$ python3 -q
>>> import numpy as np
>>> import numpy.linalg as la
>>> np.set_printoptions(precision=2, suppress=True, linewidth=120)
>>> M = np.minimum.outer(np.arange(1, 6), np.arange(1, 6)) * 3
>>> print(M)
[[ 3  3  3  3  3]
 [ 3  6  6  6  6]
 [ 3  6  9  9  9]
 [ 3  6  9 12 12]
 [ 3  6  9 12 15]]
>>> other = M / la.norm(M, axis=1, keepdims=True)
>>> G = other @ other.T
>>> print((G - 2 * np.eye(5)).round(6).argmax(axis=1))
[1 2 3 4 3]
>>> print(G)
[[1.   0.98 0.95 0.92 0.9 ]
 [0.98 1.   0.99 0.97 0.95]
 [0.95 0.99 1.   0.99 0.98]
 [0.92 0.97 0.99 1.   0.99]
 [0.9  0.95 0.98 0.99 1.  ]]
>>> print(round(float(np.degrees(np.arccos(np.clip(G[0, 3], -1, 1)))), 2))
22.61
>>> print(G[0])
[1.   0.98 0.95 0.92 0.9 ]
>>> rng = np.random.default_rng(10992)
>>> z = rng.permutation(5)
>>> print(z)
[0 3 4 1 2]
>>> other = M[z][:, z]
>>> print(round(float(la.det(other)), 2), round(float(la.det(M[z])), 2))
243.0 243.0
>>> print(np.diag(other))
[ 3 12 15  6  9]
>>> print(np.trace(other))
45
>>> x = np.array([3, 5, -3, 1, -1])
>>> y = M @ x
>>> print(y)
[15 21 12 12  9]
>>> print(la.solve(M, M[:, 4]))
[0. 0. 0. 0. 1.]
>>> print(la.solve(M, y))
[ 3.  5. -3.  1. -1.]
>>> print(la.solve(M, -3 * y))
[ -9. -15.   9.  -3.   3.]
>>> m1 = np.load("a.npy")
>>> print(m1)
[[-30   3   2   2   2   0   0   0   0]
 [  1  53   3   2   3   0   2   3   2]
 [  0   1 -37   1   0   0   1   0   2]
 [  1   0   1   1   3   3   2   3   3]
 [  0   3   3   0  30   2   3   2   0]
 [  2   0   1   2   3   3   1   2   1]
 [  3   0   0   2   0   2  10   0   0]
 [  2   0   3   2   1   3   1  30   0]
 [  3   2   3   2   2   1   1   1  21]]
>>> other = la.inv(m1)
>>> print(round(float(la.slogdet(m1)[0]), 2))
-1.0
>>> print(other.round(2) + 0)
[[-0.03  0.    0.   -0.05  0.    0.04  0.    0.    0.01]
 [ 0.    0.02  0.    0.03  0.   -0.02 -0.01  0.   -0.01]
 [ 0.    0.   -0.03 -0.02  0.    0.01  0.    0.    0.  ]
 [ 0.04 -0.01  0.01 -0.78  0.    0.67  0.08  0.03  0.08]
 [ 0.    0.    0.   -0.04  0.04  0.02  0.    0.    0.01]
 [-0.01  0.01  0.    0.57 -0.04 -0.08 -0.08 -0.05 -0.08]
 [ 0.    0.    0.    0.06  0.01 -0.13  0.1   0.    0.  ]
 [ 0.    0.    0.    0.    0.   -0.04  0.    0.04  0.  ]
 [ 0.    0.    0.    0.06  0.   -0.06 -0.01  0.    0.04]]
>>> print(round(float(la.cond(m1)), 2))
62.91
>>> other = np.array([[0, 0, 2, 2, 2, 1, 2],
...     [0, 1, 1, 1, 0, 2, 1],
...     [0, 2, 0, 1, 2, 1, 2],
...     [2, 2, 2, 0, 1, 0, 2],
...     [0, 1, 0, 2, 2, 0, 0],
...     [0, 1, 2, 2, 0, 2, 0],
...     [0, 1, 1, 1, 0, 1, 1]])
>>> mat = other - other.T
>>> print(mat)
[[ 0  0  2  0  2  1  2]
 [ 0  0 -1 -1 -1  1  0]
 [-2  1  0 -1  2 -1  1]
 [ 0  1  1  0 -1 -2  1]
 [-2  1 -2  1  0  0  0]
 [-1 -1  1  2  0  0 -1]
 [-2  0 -1 -1  0  1  0]]
>>> U, sig, Vh = la.svd(mat)
>>> V = Vh[:(sig > 1e-8).sum()]
>>> x = mat[3] + -1 * mat[0] + rng.integers(2) * np.eye(7)[5]
>>> print(x)
[ 0.  1. -1.  0. -3. -2. -1.]
>>> print(round(la.norm(x - V.T @ V @ x), 2))
0.3
>>> print(la.matrix_rank(np.vstack([mat, x])))
7
>>> print(np.allclose(V.T @ V @ x, x))
False
